$ python3 -q
>>> import numpy as np
>>> import numpy.linalg as la
>>> np.set_printoptions(precision=1, suppress=True, linewidth=140)
>>> arr = np.load("m.npy")
>>> arr
array([[ 0,  0,  0,  0],
       [ 2,  0,  0,  0],
       [-1,  9,  5,  0],
       [ 9, -8,  5,  4]])
>>> round(la.norm(arr, 2) / la.norm(arr), 1)
np.float64(0.9)
>>> la.matrix_rank(arr, rtol=0.1)
np.int64(2)
>>> np.argsort(-la.norm(arr, axis=0).round(6), kind="stable")[:3]
array([1, 0, 2])
>>> la.cond(arr) > 100
np.True_
>>> U, s, VT = la.svd(arr)
>>> print(np.argmax(s[:-1] / (s[1:] + 1e-6)) + 1)
3
>>> out = U[:, :3] @ np.diag(s[:3]) @ VT[:3]
>>> print(la.matrix_rank(out))
3
>>> print(la.matrix_rank(arr, rtol=0.05))
3
>>> print(round(float(np.abs(arr - out).max()), 1))
0.0
>>> mat = np.load("test13.npy")
>>> mat
array([[ 0,  0, -1,  2],
       [ 0,  0,  0, -2],
       [ 1,  0,  0, -2],
       [-2,  2,  2,  0]])
>>> x = np.array([-5, 3, -2, 1])
>>> target = mat @ x
>>> target
array([ 4, -2, -7, 12])
>>> la.solve(mat, 5 * target)
array([-25.,  15., -10.,   5.])
>>> la.solve(mat, mat[:, 2])
array([-0.,  0.,  1., -0.])
>>> W0 = np.load("run7.npy")
>>> W0
array([[-1.3,  0.5,  3.6,  0.2],
       [ 1.1, -1.2,  3. , -2.2],
       [-0.9,  0.9,  0.3, -0.9]])
>>> u, v = W0[1], W0[2]
>>> print(round(float(u @ u), 1))
16.5
>>> pr = (u @ v) / (u @ u) * u
>>> np.outer(u, v)
array([[-1. ,  1. ,  0.3, -1. ],
       [ 1.1, -1.1, -0.4,  1.1],
       [-2.7,  2.7,  0.9, -2.7],
       [ 2. , -2. , -0.7,  2. ]])
>>> v - pr
array([-1. ,  1. ,  0.2, -0.8])
>>> round(float(la.norm(u + v) ** 2 + la.norm(u - v) ** 2), 1)
38.0
